% ipython --no-banner

In [1]: import numpy as np

In [2]: import numpy.linalg as la

In [3]: np.set_printoptions(precision=1, suppress=True, linewidth=160, sign=" ")

In [4]: def rd(a):
   ...:     return np.round(a, 1) + 0
   ...: 

In [5]: K = np.load("dump.npy")

In [6]: K
Out[6]: 
array([[-2, -6, -2],
       [ 0,  0,  0],
       [ 1,  3,  1],
       [-1, -3, -1],
       [-2, -6, -2],
       [ 2,  6,  2],
       [ 0,  0,  0]])

In [7]: rk = la.matrix_rank(K)

In [8]: rk
Out[8]: np.int64(1)

In [9]: N = la.svd(K)[2][rk:].T

In [10]: rd(N @ N.T)
Out[10]: 
array([[ 0.9, -0.3, -0.1],
       [-0.3,  0.2, -0.3],
       [-0.1, -0.3,  0.9]])

In [11]: [int(la.matrix_rank(K[:i])) for i in range(1, len(K) + 1)]
Out[11]: [1, 1, 1, 1, 1, 1, 1]

In [12]: [int(la.matrix_rank(K[:, :j + 1])) for j in range(3)]
Out[12]: [1, 1, 1]

In [13]: [int(la.matrix_rank(np.delete(K, i, axis=0))) for i in range(7)]
Out[13]: [1, 1, 1, 1, 1, 1, 1]

In [14]: np.allclose(K @ N, 0)
Out[14]: True

In [15]: rd(np.trace(la.pinv(K) @ K))
Out[15]: np.float64(1.0)

In [16]: rd(K @ la.pinv(K) @ K)
Out[16]: 
array([[-2., -6., -2.],
       [ 0.,  0.,  0.],
       [ 1.,  3.,  1.],
       [-1., -3., -1.],
       [-2., -6., -2.],
       [ 2.,  6.,  2.],
       [ 0.,  0.,  0.]])

In [17]: np.allclose(K[:-1].T @ la.lstsq(K[:-1].T, K[-1])[0], K[-1])
Out[17]: True

In [18]: np.abs(np.diag(la.qr(K)[1])) > 1e-9
Out[18]: array([ True, False, False])

In [19]: la.lstsq(K[:-1].T, K[-1])[2]
Out[19]: np.int32(1)

In [20]: rng = np.random.default_rng(8567)

In [21]: data = rng.normal(size=(31, 6)) + 20 * np.array([-2, 1, 1, 1, 1, 2])

In [22]: rd(data)
Out[22]: 
array([[-39.6,  19. ,  19.5,  19.4,  20.4,  38.8],
       [-39.6,  19.7,  20. ,  18.7,  19.2,  39.2],
       [-39.2,  19.6,  21.1,  19.1,  20.6,  40.7],
       [-41.1,  20.6,  18.3,  18.8,  20.8,  39.6],
       [-39.5,  19.5,  20. ,  20.5,  18.8,  39.3],
       [-42. ,  21.1,  20.1,  20.7,  18.9,  41.4],
       [-41.5,  20.5,  21.6,  19.6,  20.3,  41. ],
       [-40.5,  20.4,  19.2,  20.9,  20.6,  41. ],
       [-39.8,  19.7,  19.6,  19.5,  20.4,  41.1],
       [-40.6,  19.7,  19.8,  20.9,  20.7,  39.7],
       [-40.4,  19.4,  20.6,  20.6,  20.6,  40.1],
       [-39.3,  18.4,  19.5,  20.3,  19.8,  40.3],
       [-39. ,  17.6,  22.5,  18.2,  21. ,  38.4],
       [-40.4,  19.6,  18.6,  19. ,  19.3,  41.4],
       [-41. ,  21.6,  18.8,  20.2,  19.4,  40.8],
       [-39.2,  19.2,  20.1,  21.7,  19.9,  39. ],
       [-39.3,  20.3,  19.4,  22.2,  20.1,  40.1],
       [-38.1,  20.1,  18.9,  19.2,  20.1,  40.4],
       [-39.7,  20.9,  20.4,  18.2,  17.2,  40.1],
       [-41.8,  19.3,  20.7,  21.2,  20. ,  39.4],
       [-39. ,  19.6,  19.3,  19. ,  20.9,  40.8],
       [-40.3,  20.9,  19.8,  19.2,  18.7,  39.5],
       [-38.2,  20.4,  21.2,  20.8,  20. ,  41. ],
       [-41.7,  19.7,  21.2,  18.2,  21.9,  39.1],
       [-39.9,  20.9,  20.5,  21.1,  18.8,  41.2],
       [-41.3,  20.2,  18.8,  20.8,  20.1,  39. ],
       [-39.3,  18.4,  20. ,  21.1,  18.9,  40. ],
       [-39.2,  20.1,  19.5,  20.9,  21.6,  39.2],
       [-40.5,  20.5,  20.8,  21.4,  21.5,  39.6],
       [-39.3,  21.2,  19.4,  20.3,  22. ,  39.4],
       [-41.2,  20.4,  22.2,  19.8,  18.7,  39.7]])

In [23]: P = data @ la.solve(data.T @ data, data.T)

In [24]: rd(P @ data[:, 2])
Out[24]: 
array([ 19.5,  20. ,  21.1,  18.3,  20. ,  20.1,  21.6,  19.2,  19.6,  19.8,  20.6,  19.5,  22.5,  18.6,  18.8,  20.1,  19.4,  18.9,  20.4,  20.7,  19.3,
        19.8,  21.2,  21.2,  20.5,  18.8,  20. ,  19.5,  20.8,  19.4,  22.2])

In [25]: rd(np.trace(P))
Out[25]: np.float64(6.0)

In [26]: np.allclose(P @ P, P)
Out[26]: True

In [27]: vec = np.array([-1, -3, -3, -2, 3, 3])

In [28]: rd(data @ np.eye(6)[5])
Out[28]: 
array([ 38.8,  39.2,  40.7,  39.6,  39.3,  41.4,  41. ,  41. ,  41.1,  39.7,  40.1,  40.3,  38.4,  41.4,  40.8,  39. ,  40.1,  40.4,  40.1,  39.4,  40.8,
        39.5,  41. ,  39.1,  41.2,  39. ,  40. ,  39.2,  39.6,  39.4,  39.7])

In [29]: (data @ vec).argmax()
Out[29]: np.int64(13)

In [30]: arr = np.load("sample5.npy")

In [31]: arr
Out[31]: 
array([[ 1.3,  2. ,  2. ,  2. ,  3. ,  1. ,  0. ],
       [ 0. ,  3.3,  0. ,  3. ,  2. ,  2. ,  0. ],
       [ 2. ,  0. ,  3.3,  0. ,  2. ,  0. ,  3. ],
       [ 0. ,  2. ,  0. ,  2.3,  2. ,  3. ,  2. ],
       [ 3. ,  2. ,  1. ,  2. ,  1.3,  2. ,  3. ],
       [ 2. ,  1. ,  2. ,  3. ,  0. ,  1.3,  0. ],
       [ 1. ,  2. ,  2. ,  2. ,  3. ,  1. ,  0.3]])

In [32]: O, Rm = la.qr(arr)

In [33]: rd(abs(Rm[0, 0])), rd(la.norm(arr[:, 0]))
Out[33]: (np.float64(4.4), np.float64(4.4))

In [34]: rd(O)
Out[34]: 
array([[-0.3, -0.3, -0.3,  0.1,  0.2, -0.5, -0.7],
       [ 0. , -0.7,  0. ,  0.1, -0.6,  0.2, -0.1],
       [-0.5,  0.3, -0.6,  0.3, -0.1,  0.5, -0.1],
       [ 0. , -0.4,  0. , -0.2,  0.7,  0.5,  0. ],
       [-0.7,  0. ,  0.7,  0.3,  0.1,  0. ,  0.1],
       [-0.5,  0.1, -0.1, -0.9, -0.2,  0. ,  0. ],
       [-0.2, -0.3, -0.4,  0.1,  0.1, -0.3,  0.7]])

In [35]: rd(O.T @ O)
Out[35]: 
array([[ 1.,  0.,  0.,  0.,  0.,  0.,  0.],
       [ 0.,  1.,  0.,  0.,  0.,  0.,  0.],
       [ 0.,  0.,  1.,  0.,  0.,  0.,  0.],
       [ 0.,  0.,  0.,  1.,  0.,  0.,  0.],
       [ 0.,  0.,  0.,  0.,  1.,  0.,  0.],
       [ 0.,  0.,  0.,  0.,  0.,  1.,  0.],
       [ 0.,  0.,  0.,  0.,  0.,  0.,  1.]])

In [36]: mat = np.load("run15.npy")

In [37]: mat
Out[37]: 
array([[-2,  2,  0,  0, -4],
       [ 2,  2, -1,  2, -4],
       [ 0, -1, -4,  1,  0],
       [ 0,  2,  1, -4,  3],
       [-4, -4,  0,  3,  4]])

In [38]: rd(np.abs(la.eigvals(mat)).max())
Out[38]: np.float64(9.0)

In [39]: (mat + mat.T) / 2
Out[39]: 
array([[-2.,  2.,  0.,  0., -4.],
       [ 2.,  2., -1.,  2., -4.],
       [ 0., -1., -4.,  1.,  0.],
       [ 0.,  2.,  1., -4.,  3.],
       [-4., -4.,  0.,  3.,  4.]])

In [40]: mat @ mat
Out[40]: 
array([[ 24,  16,  -2,  -8, -16],
       [ 16,  29,   4, -17, -26],
       [ -2,   4,  18, -10,   7],
       [ -8, -17, -10,  30,  -8],
       [-16, -26,   7,  -8,  57]])

In [41]: rd(la.eigvalsh(mat).min())
Out[41]: np.float64(-7.0)

In [42]: [round(float(la.det(mat[:i, :i])), 2) + 0 for i in range(1, 6)]
Out[42]: [-2.0, -8.0, 34.0, -152.0, -882.0]

In [43]: ev, vecs = la.eigh(mat)

In [44]: vec = np.array([-2, -5, 0, -5, 1])

In [45]: rd(vecs * np.abs(ev) @ vecs.T)
Out[45]: 
array([[ 4.5,  1.4, -0.3, -0.7, -1.2],
       [ 1.4,  4.1,  0.5, -2.1, -2.5],
       [-0.3,  0.5,  4. , -1. ,  0.6],
       [-0.7, -2.1, -1. ,  4.8, -1.1],
       [-1.2, -2.5,  0.6, -1.1,  6.9]])

In [46]: rd(la.eigvalsh(mat[1:, 1:]))
Out[46]: array([-6.9, -3.5,  1.1,  7.3])

In [47]: np.abs(mat).sum(axis=1).max(), rd(np.abs(ev).max())
Out[47]: (np.int64(15), np.float64(9.0))

In [48]: vec @ mat @ vec
Out[48]: np.int64(112)

In [49]: (np.sign(vecs[:, -1].round(6)) == np.sign(vecs[0, -1].round(6))).astype(int)
Out[49]: array([ 1,  1,  0,  0,  0])

In [50]: ev, vecs = la.eigh(mat)

In [51]: np.unique(ev.round(6) + 0, return_counts=True)[1]
Out[51]: array([ 1,  1,  1,  1,  1])

In [52]: rd(vecs.T @ vecs)
Out[52]: 
array([[ 1.,  0.,  0.,  0.,  0.],
       [ 0.,  1.,  0.,  0.,  0.],
       [ 0.,  0.,  1.,  0.,  0.],
       [ 0.,  0.,  0.,  1.,  0.],
       [ 0.,  0.,  0.,  0.,  1.]])

In [53]: rd(la.svd(mat, compute_uv=False))
Out[53]: array([ 9. ,  7. ,  4.1,  3.1,  1.1])

In [54]: rd(vecs @ np.diag(ev) @ vecs.T)
Out[54]: 
array([[-2.,  2.,  0.,  0., -4.],
       [ 2.,  2., -1.,  2., -4.],
       [ 0., -1., -4.,  1.,  0.],
       [ 0.,  2.,  1., -4.,  3.],
       [-4., -4.,  0.,  3.,  4.]])

In [55]: rd(la.eigvalsh(mat + 4 * np.eye(5)))
Out[55]: array([-3. , -0.1,  0.9,  5.1, 13. ])

In [56]: np.abs(vecs[:, -1]).round(6).argmax()
Out[56]: np.int64(4)

In [57]: rd(vecs.T @ mat @ vecs)
Out[57]: 
array([[-7. ,  0. ,  0. ,  0. ,  0. ],
       [ 0. , -4.1,  0. ,  0. ,  0. ],
       [ 0. ,  0. , -3.1,  0. ,  0. ],
       [ 0. ,  0. ,  0. ,  1.1,  0. ],
       [ 0. ,  0. ,  0. ,  0. ,  9. ]])

In [58]: vec = np.array([3, -2, 2, 2, 3, 3, 0])

In [59]: target = arr @ vec

In [60]: target
Out[60]: array([ 19.9,  11.4,  18.6,  15.6,  20.9,  17.9,  19. ])

In [61]: rd(la.solve(arr.T, arr[2]))
Out[61]: array([ 0.,  0.,  1.,  0.,  0.,  0.,  0.])

In [62]: rd(la.solve(arr, target + arr[:, 0]))
Out[62]: array([ 4., -2.,  2.,  2.,  3.,  3.,  0.])

In [63]: m1 = np.load("case10.npy")

In [64]: m1
Out[64]: 
array([[ 1,  0,  0],
       [ 5,  1,  0],
       [ 0, -4, -5]])

In [65]: ev, vecs = la.eig(m1)

In [66]: rd(np.sort(la.eigvals(la.inv(m1))))
Out[66]: array([-0.2,  1. ,  1. ])

In [67]: ev
Out[67]: array([-5.,  1.,  1.])

In [68]: rd(np.sort(la.eigvals(m1.T)))
Out[68]: array([-5.,  1.,  1.])

In [69]: m1 @ vecs[:, 0] - ev[0] * vecs[:, 0]
Out[69]: array([ 0.,  0.,  0.])

In [70]: np.prod(ev)
Out[70]: np.float64(-5.0)

In [71]: rd(np.sort(la.eigvals(m1 @ m1)))
Out[71]: array([  1.,   1.,  25.])

In [72]: left, sig, vt = la.svd(m1)

In [73]: np.argmax(sig[:-1] / (sig[1:] + 1e-6)) + 1
Out[73]: np.int64(2)

In [74]: Y = left[:, :2] @ np.diag(sig[:2]) @ vt[:2]

In [75]: la.matrix_rank(Y)
Out[75]: np.int64(2)

In [76]: rd(la.norm(m1 - Y) / la.norm(m1))
Out[76]: np.float64(0.0)

In [77]: la.matrix_rank(m1, rtol=0.05)
Out[77]: np.int64(2)

In [78]: z = rng.permutation(3)

In [79]: z
Out[79]: array([ 2,  1,  0])

In [80]: Y = m1[z][:, z]

In [81]: Y
Out[81]: 
array([[-5, -4,  0],
       [ 0,  1,  5],
       [ 0,  0,  1]])

In [82]: np.trace(Y)
Out[82]: np.int64(-3)

In [83]: np.allclose(Y, m1)
Out[83]: False

In [84]: Y = m1 / la.norm(m1, axis=1, keepdims=True)

In [85]: gram = Y @ Y.T

In [86]: rd(np.degrees(np.arccos(np.clip(gram[1, 2], -1, 1))))
Out[86]: np.float64(97.0)

In [87]: (gram - 2 * np.eye(3)).round(6).argmax(axis=1)
Out[87]: array([ 1,  0,  0])

In [88]: m1 @ m1
Out[88]: 
array([[  1,   0,   0],
       [ 10,   1,   0],
       [-20,  16,  25]])

In [89]: la.matrix_rank(m1 - m1[0, 0] * np.eye(3))
Out[89]: np.int64(2)

In [90]: rd(np.sort(la.eigvals(m1)))
Out[90]: array([-5.,  1.,  1.])
